% ipython --no-banner

In [1]: import numpy as np

In [2]: from numpy import linalg as LA

In [3]: np.set_printoptions(suppress=True, linewidth=100)

In [4]: X = np.load("run14.npy")

In [5]: X
Out[5]: 
array([[-0.326, -0.475,  0.075, -0.79 , -0.081],
       [ 2.047,  1.432,  1.921,  3.269,  0.983],
       [-2.793, -2.321, -2.377, -3.945, -0.744],
       [-2.765, -1.917, -3.038, -3.423, -0.674],
       [ 1.48 ,  1.105,  1.916,  2.065,  0.793],
       [ 0.943,  0.689,  0.774,  1.542,  0.604],
       [-2.135, -1.899, -2.637, -3.083, -0.781],
       [ 2.374,  1.475,  3.602,  3.804,  1.016],
       [ 2.453,  1.857,  2.489,  2.989,  1.309],
       [ 0.024,  0.57 ,  0.906,  0.528,  0.513],
       [ 1.676,  1.743,  2.021,  2.43 ,  0.484],
       [-2.633, -1.322, -1.645, -3.133, -1.671],
       [ 1.162,  1.404,  2.062,  1.761,  1.026],
       [ 1.849,  1.973,  2.881,  2.179,  0.931],
       [-0.288, -0.538, -0.529, -0.726, -0.235],
       [ 0.793,  0.428,  0.44 ,  0.831,  0.037],
       [ 2.151,  1.709,  3.192,  3.36 ,  0.958],
       [ 0.236,  0.101,  0.065,  0.301, -0.141]])

In [6]: u = np.array([-3, 2, -3])

In [7]: np.round(np.cross(X[8, :3], X[5, :3]), 3)
Out[7]: array([-0.278,  0.449, -0.061])

In [8]: np.round(np.polyval(u, X[8]), 3)
Out[8]: array([-16.146,  -9.631, -16.607, -23.824,  -5.522])

In [9]: E = np.load("x.npy")

In [10]: E.round(3)
Out[10]: 
array([[-1.446,  0.717, -0.237, -0.45 ],
       [ 0.717, -2.634,  0.145, -0.401],
       [-0.237,  0.145, -1.115, -1.334],
       [-0.45 , -0.401, -1.334, -1.806]])

In [11]: # symmetric, so the eigenvalues are real

In [12]: rk = LA.matrix_rank(E)

In [13]: rk
Out[13]: np.int64(3)

In [14]: N = LA.svd(E)[2][rk:].T

In [15]: [int(LA.matrix_rank(E[:i])) for i in range(1, len(E) + 1)]
Out[15]: [1, 2, 3, 3]

In [16]: N.shape
Out[16]: (4, 1)

In [17]: np.round(N[:, 0] / N[np.abs(N[:, 0]).round(6).argmax(), 0], 3)
Out[17]: array([ 0.221,  0.245,  1.   , -0.848])

In [18]: [int(LA.matrix_rank(np.delete(E, i, axis=0))) for i in range(4)]
Out[18]: [3, 3, 3, 3]

In [19]: x = np.array([-1, -2, -2, 1])

In [20]: np.sign((E @ x).round(6))
Out[20]: array([1., 1., 1., 1.])

In [21]: np.round(E @ (2 * x), 3)
Out[21]: array([0.072, 7.715, 1.683, 4.228])

In [22]: (E @ x).argmax()
Out[22]: np.int64(1)

In [23]: LA.norm(E @ x) <= LA.norm(E, 2) * LA.norm(x) + 1e-9
Out[23]: np.True_

In [24]: np.round(E * x, 3)
Out[24]: 
array([[ 1.446, -1.435,  0.475, -0.45 ],
       [-0.717,  5.267, -0.291, -0.401],
       [ 0.237, -0.291,  2.229, -1.334],
       [ 0.45 ,  0.802,  2.668, -1.806]])

In [25]: out = np.array([[-2]])

In [26]: cent = np.array([[7, 2], [3, 7]])

In [27]: J = np.block([[out, np.zeros((1, 2))], [np.zeros((2, 1)), cent]])

In [28]: J
Out[28]: 
array([[-2.,  0.,  0.],
       [ 0.,  7.,  2.],
       [ 0.,  3.,  7.]])

In [29]: x = np.array([9, 8, 4])

In [30]: h = np.maximum(J @ x, 0)

In [31]: np.maximum(J @ (3 * x), 0)
Out[31]: array([  0., 192., 156.])

In [32]: J.T @ h
Out[32]: array([  0., 604., 492.])

In [33]: np.round(np.tanh(J @ x), 3)
Out[33]: array([-1.,  1.,  1.])

In [34]: h
Out[34]: array([ 0., 64., 52.])

In [35]: q = J.astype(float).copy()

In [36]: for j in range(3):
    ...:     q[:, j] -= q[:, :j] @ (q[:, :j].T @ q[:, j])
    ...:     q[:, j] /= LA.norm(q[:, j])
    ...: 

In [37]: np.round(q.T @ q, 3) + 0
Out[37]: 
array([[1., 0., 0.],
       [0., 1., 0.],
       [0., 0., 1.]])

In [38]: x = np.array([1, 2, 0])

In [39]: rhs = J @ x

In [40]: beta, lr = np.zeros(3), 1 / LA.norm(J, 2) ** 2

In [41]: for i in range(150):
    ...:     beta -= lr * J.T @ (J @ beta - rhs)
    ...:     if i % 50 == 0: print(i, round(LA.norm(J @ beta - rhs), 3))
    ...: 
0 5.139
50 0.2
100 0.021

In [42]: beta.round(3) + 0
Out[42]: array([0.999, 2.   , 0.   ])

In [43]: round(LA.cond(J), 3)
Out[43]: np.float64(4.759)
